In [1]: import numpy as np

In [2]: np.set_printoptions(suppress=True, linewidth=200)

In [3]: F = np.load("mat.npy")

In [4]: F.round(1) + 0
Out[4]: 
array([[ 0.7, -2.1,  1.2, -4.2, -2.4, -0.5,  1.2,  2.2,  3.9],
       [ 0.5,  0.3,  0. , -1.1,  0.4,  0.6,  0.7,  0.8, -0.1],
       [-1.7,  0.8, -0.2,  4.6,  0.4, -1.1, -2. , -2.8, -2.2],
       [-1.2, -2.2, -0.5,  1.1, -1.5, -0.5, -0.2, -0.8,  2.1],
       [ 0. , -0.7, -0.2, -1.2, -0.1,  0.8,  1.4,  0.9,  1. ],
       [-2.1, -1.2,  1.1,  2.9, -2.2, -2.6, -2.1, -2.2,  0.8],
       [-1.6,  2.5,  1.4,  2.8,  1.1, -0.9, -0.6, -1.4, -3.5],
       [ 0.5,  0.3, -2. ,  1.5,  1.7,  1.4, -0.2, -0.6, -1.2],
       [-1.6, -1. ,  0.7,  1.5, -1.5, -1.3, -0.7, -1.1,  0.9],
       [ 0.4,  2.2, -0.3,  0.1,  2.4,  1.5,  1.1,  0.5, -2.8]])

In [5]: left, sigma, Vt = np.linalg.svd(F)

In [6]: evecs = Vt[:(sigma > 1e-8).sum()]

In [7]: rng = np.random.default_rng(355689)

In [8]: x0 = F[5] + 5 * F[1] + rng.integers(2) * np.eye(9)[5]

In [9]: x0.round(1)
Out[9]: array([ 0.4,  0.4,  1. , -2.4, -0.1,  0.3,  1.5,  1.6,  0.4])

In [10]: np.round(evecs.T @ evecs, 1) + 0
Out[10]: 
array([[ 0.5,  0.1, -0.2, -0.3,  0.1,  0. , -0.3,  0.1,  0. ],
       [ 0.1,  0.4,  0.2, -0.1,  0.2,  0. ,  0. ,  0.1, -0.4],
       [-0.2,  0.2,  0.5, -0.2, -0.2, -0.3,  0.1,  0.1, -0.1],
       [-0.3, -0.1, -0.2,  0.6,  0. ,  0. , -0.1, -0.3, -0.1],
       [ 0.1,  0.2, -0.2,  0. ,  0.3,  0.2,  0.1,  0. , -0.3],
       [ 0. ,  0. , -0.3,  0. ,  0.2,  0.3,  0.3,  0.1,  0. ],
       [-0.3,  0. ,  0.1, -0.1,  0.1,  0.3,  0.6,  0.2,  0. ],
       [ 0.1,  0.1,  0.1, -0.3,  0. ,  0.1,  0.2,  0.2,  0. ],
       [ 0. , -0.4, -0.1, -0.1, -0.3,  0. ,  0. ,  0. ,  0.5]])

In [11]: np.linalg.matrix_rank(np.vstack([F, x0]))
Out[11]: np.int64(4)

In [12]: out = np.array([[2, -1],
    ...:     [1, -1],
    ...:     [3, -3],
    ...:     [-3, 1],
    ...:     [2, -3],
    ...:     [2, 2],
    ...:     [-3, -2],
    ...:     [1, 2],
    ...:     [-1, 1]])

In [13]: np.vstack([F, out.T]).shape
Out[13]: (12, 9)

In [14]: np.linalg.matrix_rank(F @ out)
Out[14]: np.int64(2)

In [15]: r0, r1 = F[6], F[4]

In [16]: round(r0 @ r1, 1)
Out[16]: np.float64(-12.1)

In [17]: pr = (r0 @ r1) / (r0 @ r0) * r0

In [18]: np.round(np.outer(r0, r1), 1) + 0
Out[18]: 
array([[ 0. ,  1.1,  0.3,  2. ,  0.2, -1.3, -2.3, -1.5, -1.7],
       [ 0. , -1.7, -0.5, -3.1, -0.3,  2. ,  3.6,  2.4,  2.6],
       [ 0. , -1. , -0.3, -1.7, -0.2,  1.1,  2. ,  1.3,  1.4],
       [ 0. , -1.9, -0.6, -3.5, -0.4,  2.2,  4. ,  2.6,  2.9],
       [ 0. , -0.7, -0.2, -1.3, -0.1,  0.8,  1.5,  1. ,  1.1],
       [ 0. ,  0.6,  0.2,  1.1,  0.1, -0.7, -1.3, -0.8, -0.9],
       [ 0. ,  0.4,  0.1,  0.8,  0.1, -0.5, -0.9, -0.6, -0.6],
       [ 0. ,  1. ,  0.3,  1.8,  0.2, -1.1, -2. , -1.3, -1.5],
       [ 0. ,  2.4,  0.7,  4.3,  0.5, -2.7, -4.9, -3.3, -3.5]])

In [19]: np.round(r1 - pr, 1)
Out[19]: array([-0.6,  0.2,  0.3, -0.3,  0.2,  0.5,  1.2,  0.4, -0.2])

In [20]: pr.round(1)
Out[20]: array([ 0.6, -0.9, -0.5, -1. , -0.4,  0.3,  0.2,  0.5,  1.2])

In [21]: round((r1 - pr) @ r0, 1)
Out[21]: np.float64(-0.0)

In [22]: rank = np.linalg.matrix_rank(F)

In [23]: rank
Out[23]: np.int64(4)

In [24]: ns = np.linalg.svd(F)[2][rank:].T

In [25]: [int(np.linalg.matrix_rank(F[:, :j + 1])) for j in range(9)]
Out[25]: [1, 2, 3, 4, 4, 4, 4, 4, 4]

In [26]: ns.shape
Out[26]: (9, 5)

In [27]: np.linalg.matrix_rank(F.T @ F), np.linalg.matrix_rank(F @ F.T)
Out[27]: (np.int64(4), np.int64(4))

In [28]: m1 = np.loadtxt("test3.csv", delimiter=",")

In [29]: m1.round(1) + 0
Out[29]: 
array([[ 0.5, -0.1,  0. ,  0.2,  0. , -0.4,  0.3,  0. ,  0.1,  0.1],
       [-0.1,  0.9, -0.1,  0.2,  0. ,  0.1,  0. , -0.2, -0.1,  0. ],
       [ 0. , -0.1,  0.2, -0.2, -0.1,  0. ,  0. , -0.1, -0.2,  0.2],
       [ 0.2,  0.2, -0.2,  0.3,  0.1, -0.1,  0.1,  0.2,  0.1, -0.1],
       [ 0. ,  0. , -0.1,  0.1,  0.1,  0. ,  0. ,  0.1,  0.2, -0.1],
       [-0.4,  0.1,  0. , -0.1,  0. ,  0.3, -0.2,  0. ,  0. , -0.1],
       [ 0.3,  0. ,  0. ,  0.1,  0. , -0.2,  0.1, -0.1,  0. ,  0.1],
       [ 0. , -0.2, -0.1,  0.2,  0.1,  0. , -0.1,  0.7, -0.3, -0.1],
       [ 0.1, -0.1, -0.2,  0.1,  0.2,  0. ,  0. , -0.3,  0.6, -0.2],
       [ 0.1,  0. ,  0.2, -0.1, -0.1, -0.1,  0.1, -0.1, -0.2,  0.2]])

In [30]: vals, evecs = np.linalg.eigh(m1)

In [31]: np.round(evecs.T @ m1 @ evecs, 1) + 0
Out[31]: 
array([[0., 0., 0., 0., 0., 0., 0., 0., 0., 0.],
       [0., 0., 0., 0., 0., 0., 0., 0., 0., 0.],
       [0., 0., 0., 0., 0., 0., 0., 0., 0., 0.],
       [0., 0., 0., 0., 0., 0., 0., 0., 0., 0.],
       [0., 0., 0., 0., 0., 0., 0., 0., 0., 0.],
       [0., 0., 0., 0., 0., 0., 0., 0., 0., 0.],
       [0., 0., 0., 0., 0., 0., 1., 0., 0., 0.],
       [0., 0., 0., 0., 0., 0., 0., 1., 0., 0.],
       [0., 0., 0., 0., 0., 0., 0., 0., 1., 0.],
       [0., 0., 0., 0., 0., 0., 0., 0., 0., 1.]])

In [32]: np.unique(vals.round(6) + 0, return_counts=True)[1]
Out[32]: array([6, 4])

In [33]: (vals > 1e-8).sum(), (vals < -1e-8).sum()
Out[33]: (np.int64(4), np.int64(0))

In [34]: x0 = np.array([1, 3, 2, 2, -2, -1, 2, 2, -1, -2])

In [35]: np.round(np.eye(10) - m1, 1) + 0
Out[35]: 
array([[ 0.5,  0.1,  0. , -0.2,  0. ,  0.4, -0.3,  0. , -0.1, -0.1],
       [ 0.1,  0.1,  0.1, -0.2,  0. , -0.1,  0. ,  0.2,  0.1,  0. ],
       [ 0. ,  0.1,  0.8,  0.2,  0.1,  0. ,  0. ,  0.1,  0.2, -0.2],
       [-0.2, -0.2,  0.2,  0.7, -0.1,  0.1, -0.1, -0.2, -0.1,  0.1],
       [ 0. ,  0. ,  0.1, -0.1,  0.9,  0. ,  0. , -0.1, -0.2,  0.1],
       [ 0.4, -0.1,  0. ,  0.1,  0. ,  0.7,  0.2,  0. ,  0. ,  0.1],
       [-0.3,  0. ,  0. , -0.1,  0. ,  0.2,  0.9,  0.1,  0. , -0.1],
       [ 0. ,  0.2,  0.1, -0.2, -0.1,  0. ,  0.1,  0.3,  0.3,  0.1],
       [-0.1,  0.1,  0.2, -0.1, -0.2,  0. ,  0. ,  0.3,  0.4,  0.2],
       [-0.1,  0. , -0.2,  0.1,  0.1,  0.1, -0.1,  0.1,  0.2,  0.8]])

In [36]: round(float(np.linalg.norm(m1)), 1)
Out[36]: 2.0

In [37]: np.round(np.linalg.svd(m1, compute_uv=False), 1) + 0
Out[37]: array([1., 1., 1., 1., 0., 0., 0., 0., 0., 0.])

In [38]: out = m1 + rng.integers(-2, 3, (10, 4)) @ rng.integers(-2, 3, (4, 10))

In [39]: out.round(1) + 0
Out[39]: 
array([[ -7.5,  -0.1,   2. ,   5.2,   0. ,   3.6,   4.3,   1. ,   5.1,   0.1],
       [  5.9,   4.9,  -1.1,  -4.8,   6. ,   0.1,  -2. ,  -4.2, -10.1,  -5. ],
       [ 10. ,  -3.1,  -1.8,  -3.2,  -1.1,  -5. ,  -5. ,   1.9,  -4.2,   3.2],
       [ -1.8,   2.2,   0.8,  -0.7,   0.1,   1.9,   0.1,   0.2,   2.1,  -1.1],
       [  6. ,  -7. ,  -4.1,   1.1,  -4.9,  -9. ,  -1. ,   0.1,  -1.8,   4.9],
       [ -2.4,   2.1,   1. ,  -1.1,   0. ,   2.3,  -0.2,   0. ,   2. ,  -1.1],
       [ -1.7,   4. ,   3. ,   3.1,  10. ,   7.8,   2.1,  -0.1,  -6. ,  -4.9],
       [  8. ,   1.8,  -2.1,  -3.8,   6.1,  -2. ,  -2.1,  -3.3, -12.3,  -4.1],
       [ -1.9,  -7.1,  -2.2,   6.1,  -4.8,  -5. ,   3. ,   0.7,   3.6,   4.8],
       [ -1.9,   6. ,   3.2,  -0.1,   8.9,   7.9,   1.1,  -1.1,  -5.2,  -5.8]])

In [40]: np.abs(out - m1).sum(axis=1)
Out[40]: array([29., 43., 38., 11., 40., 11., 43., 46., 39., 41.])

In [41]: np.round(np.linalg.svd(out - m1, compute_uv=False), 1) + 0
Out[41]: array([31.6, 27.7, 10.3,  6. ,  0. ,  0. ,  0. ,  0. ,  0. ,  0. ])

In [42]: np.round(out - m1, 1)
Out[42]: 
array([[ -8.,   0.,   2.,   5.,   0.,   4.,   4.,   1.,   5.,   0.],
       [  6.,   4.,  -1.,  -5.,   6.,   0.,  -2.,  -4., -10.,  -5.],
       [ 10.,  -3.,  -2.,  -3.,  -1.,  -5.,  -5.,   2.,  -4.,   3.],
       [ -2.,   2.,   1.,  -1.,   0.,   2.,   0.,   0.,   2.,  -1.],
       [  6.,  -7.,  -4.,   1.,  -5.,  -9.,  -1.,   0.,  -2.,   5.],
       [ -2.,   2.,   1.,  -1.,   0.,   2.,   0.,   0.,   2.,  -1.],
       [ -2.,   4.,   3.,   3.,  10.,   8.,   2.,   0.,  -6.,  -5.],
       [  8.,   2.,  -2.,  -4.,   6.,  -2.,  -2.,  -4., -12.,  -4.],
       [ -2.,  -7.,  -2.,   6.,  -5.,  -5.,   3.,   1.,   3.,   5.],
       [ -2.,   6.,   3.,   0.,   9.,   8.,   1.,  -1.,  -5.,  -6.]])

In [43]: vals, evecs = np.linalg.eigh(m1)

In [44]: x0 = np.array([2, 2, 3, 3, 0, 0, 5, 1, 2, -4])

In [45]: round(float(np.abs(m1).sum(axis=1).max()), 1), round(float(np.abs(vals).max()), 1)
Out[45]: (1.8, 1.0)

In [46]: round(float(x0 @ m1 @ x0 / (x0 @ x0)), 1), round(float(vals[0]), 1), round(float(vals[-1]), 1)
Out[46]: (0.3, -0.0, 1.0)

In [47]: np.round(np.linalg.eigvalsh(m1[1:, 1:]), 1) + 0
Out[47]: array([0. , 0. , 0. , 0. , 0. , 0.5, 1. , 1. , 1. ])

In [48]: data = np.array([[-0.6, -1.6, -1.0],
    ...:     [1.6, 0.8, -1.5],
    ...:     [1.4, -0.2, 0.4],
    ...:     [1.1, 1.3, 0.1],
    ...:     [0.5, 1.9, 0.6],
    ...:     [0.0, 0.8, 0.5],
    ...:     [1.2, 1.2, 0.2],
    ...:     [-0.5, 0.3, -0.4],
    ...:     [-0.3, 0.1, 0.4],
    ...:     [1.8, -1.4, -1.4],
    ...:     [-0.4, -2.5, -0.2],
    ...:     [-1.4, 0.8, 1.1],
    ...:     [1.9, -1.3, 1.0],
    ...:     [0.9, 1.4, 0.1],
    ...:     [-0.4, -0.3, -0.3],
    ...:     [-1.8, -0.4, -0.3],
    ...:     [-0.5, 0.9, -0.8],
    ...:     [0.0, -0.9, -0.3],
    ...:     [-0.6, 0.9, -1.0],
    ...:     [1.4, 0.8, 0.1],
    ...:     [-0.4, 1.5, 1.2]])

In [49]: data[:, 2] = -1 * data[:, 1] + 0.3 * rng.normal(size=21)

In [50]: data.round(1)
Out[50]: 
array([[-0.6, -1.6,  1.5],
       [ 1.6,  0.8, -1. ],
       [ 1.4, -0.2, -0.3],
       [ 1.1,  1.3, -1.3],
       [ 0.5,  1.9, -1.5],
       [ 0. ,  0.8, -1.1],
       [ 1.2,  1.2, -1.2],
       [-0.5,  0.3, -0.4],
       [-0.3,  0.1, -0.1],
       [ 1.8, -1.4,  1.2],
       [-0.4, -2.5,  2.8],
       [-1.4,  0.8, -0.6],
       [ 1.9, -1.3,  0.9],
       [ 0.9,  1.4, -1.5],
       [-0.4, -0.3, -0.1],
       [-1.8, -0.4,  0.3],
       [-0.5,  0.9, -0.7],
       [ 0. , -0.9,  1.2],
       [-0.6,  0.9, -1. ],
       [ 1.4,  0.8, -1. ],
       [-0.4,  1.5, -0.8]])

In [51]: Xs = data - data.mean(axis=0)

In [52]: evecs = np.linalg.svd(Xs)[2][:2]

In [53]: out = Xs - Xs @ evecs.T @ evecs

In [54]: np.round((Xs @ evecs.T).std(axis=0), 1)
Out[54]: array([1.6, 1. ])

In [55]: round(float(np.linalg.norm(out) / np.linalg.norm(Xs)), 1)
Out[55]: 0.1

In [56]: feats = np.array([[0, -4, 2, -1, 4, -5, -3, -3],
    ...:     [-1, 4, -5, 1, -4, 5, 4, 3],
    ...:     [0, -4, 1, 2, 0, 5, 4, -1],
    ...:     [4, 3, 0, 2, -2, 5, 5, -3]])

In [57]: feats[-1] = feats[0] + -2 * feats[1]

In [58]: feats
Out[58]: 
array([[  0,  -4,   2,  -1,   4,  -5,  -3,  -3],
       [ -1,   4,  -5,   1,  -4,   5,   4,   3],
       [  0,  -4,   1,   2,   0,   5,   4,  -1],
       [  2, -12,  12,  -3,  12, -15, -11,  -9]])

In [59]: np.argsort(-np.linalg.norm(feats, axis=0).round(6), kind="stable")[:3]
Out[59]: array([5, 1, 4])

In [60]: blk = np.stack([feats, -2 * feats, feats[::-1]])

In [61]: np.linalg.matrix_rank(blk.reshape(3, -1))
Out[61]: np.int64(2)

In [62]: left, sigma, Vt = np.linalg.svd(feats)

In [63]: np.argmax(sigma[:-1] / (sigma[1:] + 1e-6)) + 1
Out[63]: np.int64(3)

In [64]: sigma.round(1) + 0
Out[64]: array([32.6,  7.7,  2.1,  0. ])

In [65]: out = left[:, :3] @ np.diag(sigma[:3]) @ Vt[:3]

In [66]: np.round(np.linalg.norm(feats - out, 2), 1), round(float(sigma[3]), 1)
Out[66]: (np.float64(0.0), 0.0)

In [67]: round(np.linalg.norm(feats - out) / np.linalg.norm(feats), 1)
Out[67]: np.float64(0.0)

In [68]: np.linalg.matrix_rank(feats, rtol=0.05)
Out[68]: np.int64(3)

In [69]: round(float(np.abs(feats - out).max()), 1)
Out[69]: 0.0

In [70]: mat = np.load("sample14.npy")

In [71]: mat
Out[71]: 
array([[-1,  1,  1,  0,  2, -1],
       [-2, 39,  0,  1,  1,  2],
       [-2,  2, 40,  2, -1, -2],
       [ 0,  1,  1, 61,  1,  2],
       [ 1,  2,  2, -1, -1, -1],
       [ 0, -1,  1,  1,  1, 62]])

In [72]: x0 = np.array([-1, 3, 5, 3, 4, -3])

In [73]: rhs = mat @ x0

In [74]: c, lr = np.zeros(6), 1 / np.linalg.norm(mat, 2) ** 2

In [75]: for i in range(60):
    ...:     c -= lr * mat.T @ (mat @ c - rhs)
    ...:     if i % 10 == 0: print(i, round(np.linalg.norm(mat @ c - rhs), 1))
    ...: 
0 134.9
10 9.7
20 9.5
30 9.4
40 9.2
50 9.1

In [76]: np.round(np.linalg.cond(mat), 1)
Out[76]: np.float64(107.6)

In [77]: def softmax(z):
    ...:     e = np.exp(z - z.max(axis=-1, keepdims=True))
    ...:     return e / e.sum(axis=-1, keepdims=True)
    ...: 

In [78]: np.round(softmax(mat[5] + 3), 1) + 0
Out[78]: array([0., 0., 0., 0., 0., 1.])

In [79]: scores = mat @ mat.T / np.sqrt(6)

In [80]: softmax(scores).round(6).argmax(axis=1)
Out[80]: array([2, 1, 2, 3, 2, 5])

In [81]: np.round(softmax(scores), 1) + 0
Out[81]: 
array([[0. , 0.2, 0.8, 0. , 0. , 0. ],
       [0. , 1. , 0. , 0. , 0. , 0. ],
       [0. , 0. , 1. , 0. , 0. , 0. ],
       [0. , 0. , 0. , 1. , 0. , 0. ],
       [0. , 0. , 1. , 0. , 0. , 0. ],
       [0. , 0. , 0. , 0. , 0. , 1. ]])

In [82]: left, sigma, Vt = np.linalg.svd(mat, full_matrices=False)

In [83]: np.round(sigma / sigma[0], 1) + 0
Out[83]: array([1. , 1. , 0.6, 0.6, 0. , 0. ])

In [84]: np.allclose(left * sigma @ Vt, mat)
Out[84]: True

In [85]: np.round(np.cumsum(sigma ** 2) / np.sum(sigma ** 2), 1)
Out[85]: array([0.4, 0.7, 0.9, 1. , 1. , 1. ])

In [86]: sigma.round(1)
Out[86]: array([63.2, 60.1, 40.7, 38.5,  2.6,  0.6])

In [87]: out = np.array([[2, 3, 2], [2, 2, 1], [3, 3, 0], [0, 1, 2], [1, 1, 3], [2, 3, 0]])

In [88]: out.T @ mat.T
Out[88]: 
array([[  3,  79, 115,  10,   9, 126],
       [  1,  80, 113,  73,   8, 189],
       [  5,  40,  -1, 126,  -1,   4]])

In [89]: np.vstack([mat, out.T]).shape
Out[89]: (9, 6)

In [90]: np.einsum("ij->j", mat)
Out[90]: array([-4, 44, 45, 64,  3, 62])

In [91]: np.linalg.matrix_rank(np.vstack([mat, out.T]))
Out[91]: np.int64(6)

In [92]: np.linalg.matrix_rank(mat @ out)
Out[92]: np.int64(3)

In [93]: np.einsum("ik,kj->ji", mat, out)
Out[93]: 
array([[  3,  79, 115,  10,   9, 126],
       [  1,  80, 113,  73,   8, 189],
       [  5,  40,  -1, 126,  -1,   4]])

In [94]: W0 = np.load("arr.npy")

In [95]: W0
Out[95]: 
array([[ 0.6, -1.3,  1.3, -2.6, -5.6, -3.2],
       [ 0.1, -0.2,  0.1, -0.3,  0.4,  0.5],
       [ 1.3,  0.6, -0.4, -0.8,  1.4,  0.8],
       [ 0.8, -0.6,  0.3, -0.8, -2.1, -1. ],
       [ 0.7, -0.5, -0.2, -0.5,  0.1,  0. ],
       [ 2.2, -1.8,  0.6, -1.4, -3.8, -1.3],
       [ 2.6,  0.5, -0.6, -1.6,  1.1,  1. ],
       [ 1. , -0.9, -0.8,  0.5,  0.9,  0.3],
       [-2. ,  1.7, -0.3,  1. ,  2.4,  1.1],
       [ 0.9, -0.8, -0.2, -0.5,  0.2, -0.6],
       [-0.8, -1. ,  0.3,  1. , -2.4, -0.6]])

In [96]: [round(float(x), 1) for x in np.linalg.svd(F, compute_uv=False)[:3]]
Out[96]: [11.7, 9.2, 3.8]

In [97]: np.round(np.linalg.norm(F, 2) / np.linalg.norm(F), 1)
Out[97]: np.float64(0.8)
